>>> import numpy as np
>>> np.set_printoptions(precision=2, suppress=True, linewidth=200)
>>> rd = lambda a: np.round(a, 2) + 0
>>> data = np.loadtxt("dump.csv", delimiter=",")
>>> rd(data)
array([[-0.3 , -0.38,  0.28, -0.83],
       [ 0.89, -0.43,  0.07, -0.1 ],
       [ 0.15,  0.29, -0.83, -0.46],
       [-0.3 , -0.76, -0.49,  0.3 ]])
>>> # columns are unit length and at right angles
>>> x0 = np.array([0, 0, -2, -1])
>>> rd(np.linalg.det(data))
np.float64(-1.0)
>>> A2 = data / np.sqrt((data ** 2).mean(axis=1, keepdims=True))
>>> rd(A2[2])
array([ 0.3 ,  0.57, -1.65, -0.92])
>>> np.linalg.matrix_rank(data - data.mean(axis=1, keepdims=True))
np.int64(3)
>>> rd(np.linalg.norm(A2, axis=1))
array([2., 2., 2., 2.])
>>> hat = np.triu(np.array([[1, 0, 1, 5], [6, 0, 3, 3], [9, 9, 4, 7], [8, 3, 4, 0]]), 1) + np.eye(4)
>>> A2 = hat @ data @ np.linalg.inv(hat)
>>> np.linalg.matrix_rank(A2)
np.int64(4)
>>> rd(np.trace(A2)), rd(np.trace(data))
(np.float64(-1.26), np.float64(-1.26))
>>> rd(np.poly(A2))
array([ 1.  ,  1.26,  0.  , -1.26, -1.  ])
>>> A2 = data / np.linalg.norm(data, axis=1, keepdims=True)
>>> C2 = A2 @ A2.T
>>> np.argwhere(np.triu(np.abs(C2) > 0.95, 1))
array([], shape=(0, 2), dtype=int64)
>>> (C2 - 2 * np.eye(4)).round(6).argmax(axis=1)
array([1, 0, 0, 0])
>>> rd(C2)
array([[1., 0., 0., 0.],
       [0., 1., 0., 0.],
       [0., 0., 1., 0.],
       [0., 0., 0., 1.]])
>>> rd(np.linalg.norm(A2, axis=1))
array([1., 1., 1., 1.])
>>> arr = np.array([[-1.71, -0.08, 0.11, 1.0, -0.1],
...     [-0.1, -0.1, 0.4, 0.8, -0.8],
...     [-1.7, -0.1, 0.1, 1.0, -0.1],
...     [0.2, -1.4, 0.4, 0.3, 0.6]])
>>> np.linalg.matrix_rank(arr, rtol=0.1)
np.int64(3)
>>> rd(np.linalg.norm(arr, 2) / np.linalg.norm(arr))
np.float64(0.83)
>>> [round(float(x), 2) for x in np.linalg.svd(arr, compute_uv=False)[:3]]
[2.87, 1.62, 1.05]
>>> np.linalg.cond(arr) > 100
np.True_
